$ ipython --no-banner

In [1]: import numpy as np

In [2]: np.set_printoptions(precision=2, suppress=True, linewidth=200)

In [3]: rnd = lambda a: np.round(a, 2) + 0

In [4]: F = np.array([[-1.7, -0.9, 1.8],
   ...:     [-0.9, -2.3, 1.2],
   ...:     [0.5, -1.1, -0.1],
   ...:     [1.0, 1.5, -0.7],
   ...:     [-0.7, -1.3, 0.5],
   ...:     [0.3, -1.4, 1.9],
   ...:     [1.1, 0.7, 0.3],
   ...:     [0.8, 1.3, 0.0],
   ...:     [-1.0, 0.8, -0.2],
   ...:     [0.2, 0.8, -0.5],
   ...:     [0.8, -0.9, -0.1]])

In [5]: rng = np.random.default_rng(64)

In [6]: F[:, 0] = 5 * F[:, 1] + 0.05 * rng.normal(size=11)

In [7]: rnd(F)
Out[7]: 
array([[ -4.53,  -0.9 ,   1.8 ],
       [-11.51,  -2.3 ,   1.2 ],
       [ -5.57,  -1.1 ,  -0.1 ],
       [  7.53,   1.5 ,  -0.7 ],
       [ -6.43,  -1.3 ,   0.5 ],
       [ -6.94,  -1.4 ,   1.9 ],
       [  3.45,   0.7 ,   0.3 ],
       [  6.5 ,   1.3 ,   0.  ],
       [  3.99,   0.8 ,  -0.2 ],
       [  3.98,   0.8 ,  -0.5 ],
       [ -4.49,  -0.9 ,  -0.1 ]])

In [8]: Ac = F - F.mean(axis=0)

In [9]: left, s, VT = np.linalg.svd(Ac, full_matrices=False)

In [10]: np.searchsorted(np.cumsum(s ** 2) / (s ** 2).sum(), 0.9) + 1
Out[10]: np.int64(1)

In [11]: rnd(VT[0] * np.sign(VT[0, np.abs(VT[0]).argmax()]))
Out[11]: array([ 0.98,  0.2 , -0.09])

In [12]: rnd(s ** 2 / (s ** 2).sum())
Out[12]: array([0.99, 0.01, 0.  ])

In [13]: (np.sign(left[:, 0]) == np.sign(left[0, 0])).astype(int)
Out[13]: array([1, 1, 1, 0, 1, 1, 0, 0, 0, 0, 1])
